% python3 -q
>>> import numpy as np
>>> np.set_printoptions(suppress=True, linewidth=120)
>>> A = np.load("w.npy")
>>> A
array([[  5,   2],
       [ -7, -10],
       [  5,   2],
       [  3,   0]])
>>> # rows 0 and 2 are equal
>>> x0 = np.array([3, 3])
>>> rhs = A @ x0
>>> np.round(np.linalg.solve(A.T @ A, A.T @ rhs), 2)
array([3., 3.])
>>> np.round(np.linalg.pinv(A) @ A, 2) + 0
array([[1., 0.],
       [0., 1.]])
>>> rhs
array([ 21, -51,  21,   9])
>>> rng = np.random.default_rng(4002)
>>> rhs = rhs + 0.1 * rng.normal(size=4)
>>> rhs.round(2)
array([ 20.91, -50.98,  20.88,   8.76])
>>> coef, *_ = np.linalg.lstsq(A, rhs)
>>> [round(float(np.linalg.norm(np.linalg.solve(A.T @ A + lam * np.eye(2), A.T @ rhs))), 2) for lam in (0, 1, 10, 100)]
[4.23, 4.21, 4.03, 2.81]
>>> round(float(np.linalg.norm(rhs - A @ coef)), 2)
0.13
>>> coef.round(2)
array([2.96, 3.03])
>>> B = np.c_[A[:, :1] @ np.array([[-1]]), np.array([3, 0, -3, 1])]
>>> B
array([[-5,  3],
       [ 7,  0],
       [-5, -3],
       [-3,  1]])
>>> np.round(np.linalg.norm(np.linalg.qr(A)[0].T @ B, axis=0) ** 2 / ((B ** 2).sum(axis=0) + 1e-12), 2)
array([1.  , 0.01])
>>> np.linalg.matrix_rank(np.c_[A, B])
np.int64(3)
>>> np.round(np.linalg.norm(B - A @ np.linalg.lstsq(A, B)[0], axis=0), 2)
array([0.  , 4.33])
>>> x0 = np.array([-3, 5])
>>> rhs = B @ x0
>>> np.round(np.linalg.solve(B.T @ B, B.T @ rhs), 2)
array([-3.,  5.])
>>> rhs
array([ 30, -21,   0,  14])
>>> rhs = rhs + 0.3 * rng.normal(size=4)
>>> rhs.round(2)
array([ 30.2 , -21.9 ,   0.33,  13.65])
>>> coef, *_ = np.linalg.lstsq(B, rhs)
>>> np.round(np.linalg.norm(rhs - B @ coef), 2)
np.float64(0.68)
